>>> import numpy as np
>>> import numpy.linalg as la
>>> np.set_printoptions(precision=2, suppress=True, linewidth=120)
>>> rd = lambda a: np.round(a, 2) + 0
>>> W0 = np.array([[3, 0, 0, 0], [-4, -1, 0, 0], [5, 0, 4, 0], [-2, 2, 1, 4]])
>>> # triangular
>>> x = np.array([1, 0, 2, 2])
>>> h1 = np.maximum(W0 @ x, 0)
>>> print(np.flatnonzero(h1 > 1e-9))
[0 2 3]
>>> np.maximum(W0 @ (3 * x), 0)
array([ 9,  0, 39, 24])
>>> W0 * (h1 > 1e-9)[:, None]
array([[ 3,  0,  0,  0],
       [ 0,  0,  0,  0],
       [ 5,  0,  4,  0],
       [-2,  2,  1,  4]])
>>> rd(np.tanh(W0 @ x))
array([ 1., -1.,  1.,  1.])
>>> h1
array([ 3,  0, 13,  8])
>>> rng = np.random.default_rng(753638)
>>> labels = rng.permutation(4)
>>> labels
array([2, 3, 1, 0])
>>> B = W0[labels][:, labels]
>>> print(rd(np.sort(np.abs(la.eigvals(B)))))
[1. 3. 4. 4.]
>>> np.diag(B)
array([ 4,  4, -1,  3])
>>> B
array([[ 4,  0,  0,  5],
       [ 1,  4,  2, -2],
       [ 0,  0, -1, -4],
       [ 0,  0,  0,  3]])
>>> rd(la.det(B)), rd(la.det(W0[labels]))
(np.float64(-48.0), np.float64(48.0))
>>> x = np.array([0, -1, 2, -1])
>>> target = W0 @ x
>>> beta, lr = np.zeros(4), 1 / la.norm(W0, 2) ** 2
>>> for i in range(50):
...     beta -= lr * W0.T @ (W0 @ beta - target)
...     if i % 10 == 0: print(i, round(la.norm(W0 @ beta - target), 2))
... 
0 5.3
10 1.7
20 0.55
30 0.18
40 0.06
>>> rd(la.cond(W0))
np.float64(15.97)
>>> rd(beta)
array([ 0.01, -1.04,  1.98, -0.97])
>>> q, R = la.qr(W0)
>>> np.allclose(R.T @ R, W0.T @ W0)
True
>>> rd(abs(R[0, 0])), rd(la.norm(W0[:, 0]))
(np.float64(7.35), np.float64(7.35))
>>> q.shape, R.shape
((4, 4), (4, 4))
>>> rd(R)
array([[-7.35,  0.  , -2.45,  1.09],
       [ 0.  ,  2.24,  0.89,  3.58],
       [ 0.  ,  0.  , -3.19, -1.09],
       [ 0.  ,  0.  ,  0.  ,  0.91]])
